In [1]: import numpy as np

In [2]: from numpy import linalg as LA

In [3]: np.set_printoptions(precision=1, suppress=True, linewidth=140)

In [4]: rnd = lambda a: np.round(a, 1) + 0

In [5]: M2 = np.array([[-1, -5], [-7, -2]])

In [6]: Z = np.array([[-1, 0, 1], [1, 1, 1], [3, 1, -2]])

In [7]: mat = np.block([[M2, np.zeros((2, 3))], [np.zeros((3, 2)), Z]])

In [8]: mat
Out[8]: 
array([[-1., -5.,  0.,  0.,  0.],
       [-7., -2.,  0.,  0.,  0.],
       [ 0.,  0., -1.,  0.,  1.],
       [ 0.,  0.,  1.,  1.,  1.],
       [ 0.,  0.,  3.,  1., -2.]])

In [9]: # splits into 2 blocks

In [10]: M2 = LA.inv(mat)

In [11]: rnd(LA.slogdet(mat)[0])
Out[11]: np.float64(-1.0)

In [12]: rnd(LA.inv(M2))
Out[12]: 
array([[-1., -5.,  0.,  0.,  0.],
       [-7., -2.,  0.,  0.,  0.],
       [ 0.,  0., -1.,  0.,  1.],
       [ 0.,  0.,  1.,  1.,  1.],
       [ 0.,  0.,  3.,  1., -2.]])

In [13]: W0 = np.array([[2, 0, 1],
    ...:     [2, 1, 1],
    ...:     [4, 1, 2],
    ...:     [3, 3, 1],
    ...:     [0, 0, 0],
    ...:     [5, 4, 2],
    ...:     [5, 3, 2],
    ...:     [2, 0, 1],
    ...:     [5, 3, 2],
    ...:     [2, 1, 1],
    ...:     [0, 0, 0],
    ...:     [0, 0, 0],
    ...:     [5, 3, 2],
    ...:     [3, 3, 1],
    ...:     [2, 1, 1],
    ...:     [2, 0, 1],
    ...:     [3, 3, 1]])

In [14]: cen = W0 - W0.mean(axis=0)

In [15]: vecs = LA.svd(cen)[2][:2]

In [16]: M2 = cen - cen @ vecs.T @ vecs

In [17]: LA.norm(M2, axis=1).round(6).argmax()
Out[17]: np.int64(1)

In [18]: rnd(LA.norm(M2) / LA.norm(cen))
Out[18]: np.float64(0.0)

In [19]: rnd(np.cov(cen @ vecs.T, rowvar=False))
Out[19]: 
array([[5.1, 0. ],
       [0. , 0.5]])

In [20]: rnd(M2.std(axis=0))
Out[20]: array([0. , 0. , 0.1])

In [21]: M2 = np.array([[0, 8], [-9, -2], [6, 6]])

In [22]: np.einsum("ik,kj->ji", W0, M2)
Out[22]: 
array([[  6,  -3,   3, -21,   0, -24, -15,   6, -15,  -3,   0,   0, -15, -21,  -3,   6, -21],
       [ 22,  20,  42,  24,   0,  44,  46,  22,  46,  20,   0,   0,  46,  24,  20,  22,  24]])

In [23]: M2 @ W0
Traceback (most recent call last):
  Cell In[23], line 1
    M2 @ W0
ValueError: matmul: Input operand 1 has a mismatch in its core dimension 0, with gufunc signature (n?,k),(k,m?)->(n?,m?) (size 17 is different from 2)


In [24]: np.einsum("ik,kj->ij", W0, M2)
Out[24]: 
array([[  6,  22],
       [ -3,  20],
       [  3,  42],
       [-21,  24],
       [  0,   0],
       [-24,  44],
       [-15,  46],
       [  6,  22],
       [-15,  46],
       [ -3,  20],
       [  0,   0],
       [  0,   0],
       [-15,  46],
       [-21,  24],
       [ -3,  20],
       [  6,  22],
       [-21,  24]])

In [25]: LA.matrix_rank(W0 @ M2)
Out[25]: np.int64(2)

In [26]: W0 @ M2
Out[26]: 
array([[  6,  22],
       [ -3,  20],
       [  3,  42],
       [-21,  24],
       [  0,   0],
       [-24,  44],
       [-15,  46],
       [  6,  22],
       [-15,  46],
       [ -3,  20],
       [  0,   0],
       [  0,   0],
       [-15,  46],
       [-21,  24],
       [ -3,  20],
       [  6,  22],
       [-21,  24]])

In [27]: M2.T @ W0.T
Out[27]: 
array([[  6,  -3,   3, -21,   0, -24, -15,   6, -15,  -3,   0,   0, -15, -21,  -3,   6, -21],
       [ 22,  20,  42,  24,   0,  44,  46,  22,  46,  20,   0,   0,  46,  24,  20,  22,  24]])

In [28]: u = np.array([3, 2, -3])

In [29]: np.array([np.convolve(row, u, "same") for row in W0])
Out[29]: 
array([[ 4, -3,  2],
       [ 7, -1, -1],
       [11, -4,  1],
       [15,  0, -7],
       [ 0,  0,  0],
       [22, -1, -8],
       [19, -3, -5],
       [ 4, -3,  2],
       [19, -3, -5],
       [ 7, -1, -1],
       [ 0,  0,  0],
       [ 0,  0,  0],
       [19, -3, -5],
       [15,  0, -7],
       [ 7, -1, -1],
       [ 4, -3,  2],
       [15,  0, -7]])

In [30]: np.polyval(u, W0[3])
Out[30]: array([30, 30,  2])

In [31]: np.convolve(W0[3], u)
Out[31]: array([ 9, 15,  0, -7, -3])

In [32]: Q, r_ = LA.qr(W0)

In [33]: rnd(abs(r_[0, 0])), rnd(LA.norm(W0[:, 0]))
Out[33]: (np.float64(12.9), np.float64(12.9))

In [34]: rnd(Q.T @ Q)
Out[34]: 
array([[1., 0., 0.],
       [0., 1., 0.],
       [0., 0., 1.]])

In [35]: Q.shape, r_.shape
Out[35]: ((17, 3), (3, 3))

In [36]: rnd(Q)
Out[36]: 
array([[-0.2, -0.4,  0.2],
       [-0.2, -0.1, -0.4],
       [-0.3, -0.4, -0.3],
       [-0.2,  0.3,  0.1],
       [ 0. ,  0. ,  0. ],
       [-0.4,  0.3, -0.3],
       [-0.4,  0. ,  0.2],
       [-0.2, -0.4,  0.2],
       [-0.4,  0. ,  0.2],
       [-0.2, -0.1, -0.4],
       [ 0. ,  0. ,  0. ],
       [ 0. ,  0. ,  0. ],
       [-0.4,  0. ,  0.2],
       [-0.2,  0.3,  0.1],
       [-0.2, -0.1, -0.4],
       [-0.2, -0.4,  0.2],
       [-0.2,  0.3,  0.1]])

In [37]: rnd(np.abs(np.diag(r_)))
Out[37]: array([12.9,  3.4,  0.3])

In [38]: feats = np.loadtxt("case12.csv", delimiter=",")

In [39]: feats
Out[39]: 
array([[0., 0., 0., 0.],
       [0., 2., 0., 0.],
       [2., 0., 0., 0.],
       [0., 0., 1., 0.]])

In [40]: # triangular: eigenvalues sit on the diagonal

In [41]: vec = np.array([-4, -3, 8, 1])

In [42]: h = np.maximum(feats @ vec, 0)

In [43]: h
Out[43]: array([0., 0., 0., 8.])

In [44]: feats.T @ h
Out[44]: array([0., 0., 8., 0.])

In [45]: np.flatnonzero(h > 1e-9)
Out[45]: array([3])

In [46]: J = np.load("m.npy")

In [47]: J
Out[47]: 
array([[ 0.4, -0.7, -1. ,  0.8],
       [-0.4, -0.8, -0.9, -0.1],
       [ 0.6,  0.9,  0.9,  0.5],
       [-0.3,  0.8,  1. , -0.9],
       [ 0.7,  0.9,  0.2,  0.8],
       [-0.5, -0.1,  0.9, -0.8],
       [ 0.3,  0.9,  1. , -0.3],
       [ 0. ,  0.9,  1. , -0.7],
       [ 0.4,  0.9,  1. ,  0. ],
       [ 0.4,  0.9,  1. , -0.1],
       [-0.5, -0.4,  0.7, -0.7],
       [ 0.3, -0.5, -1. ,  0.6],
       [ 0. , -0.5, -0.8,  0.2],
       [ 0.2,  0.1, -0.4,  0.4],
       [-0.2,  0. ,  0.6, -0.4],
       [ 0.7,  0.9,  0.5,  0.7],
       [-0.1,  0.9,  1. , -0.7],
       [-0.1, -0.5, -0.7,  0.1],
       [-0.2,  0. ,  0.6, -0.4],
       [-0.3, -0.2,  0.5, -0.5]])

In [48]: cen = J - J.mean(axis=0)

In [49]: vecs = LA.svd(cen)[2][:2]

In [50]: M2 = cen - cen @ vecs.T @ vecs

In [51]: rnd(np.cov(cen @ vecs.T, rowvar=False))
Out[51]: 
array([[1. , 0. ],
       [0. , 0.5]])

In [52]: LA.norm(M2, axis=1).round(6).argmax()
Out[52]: np.int64(3)

In [53]: rnd(LA.norm(M2) / LA.norm(cen))
Out[53]: np.float64(0.2)

In [54]: proj = J @ LA.solve(J.T @ J, J.T)

In [55]: rnd(proj @ J[:, 2])
Out[55]: array([-1. , -0.9,  0.9,  1. ,  0.2,  0.9,  1. ,  1. ,  1. ,  1. ,  0.7, -1. , -0.8, -0.4,  0.6,  0.5,  1. , -0.7,  0.6,  0.5])

In [56]: np.allclose(proj @ proj, proj)
Out[56]: True

In [57]: rnd(np.trace(proj))
Out[57]: np.float64(4.0)

In [58]: m1 = np.loadtxt("x.csv", delimiter=",")

In [59]: m1
Out[59]: 
array([[ -9.,   6.,  15.,  -9.],
       [  3.,  -2.,  -5.,   3.],
       [-12.,   8.,  20., -12.],
       [ 15., -10., -25.,  15.]])

In [60]: # rank 1

In [61]: left, sv, vt = LA.svd(m1)

In [62]: np.argmax(sv[:-1] / (sv[1:] + 1e-6)) + 1
Out[62]: np.int64(1)

In [63]: M2 = left[:, :1] @ np.diag(sv[:1]) @ vt[:1]

In [64]: rnd(LA.norm(m1 - M2, 2)), rnd(sv[1])
Out[64]: (np.float64(0.0), np.float64(0.0))

In [65]: LA.matrix_rank(m1, rtol=0.05)
Out[65]: np.int64(1)

In [66]: rnd(np.abs(m1 - M2).max())
Out[66]: np.float64(0.0)

In [67]: rnd(M2)
Out[67]: 
array([[ -9.,   6.,  15.,  -9.],
       [  3.,  -2.,  -5.,   3.],
       [-12.,   8.,  20., -12.],
       [ 15., -10., -25.,  15.]])
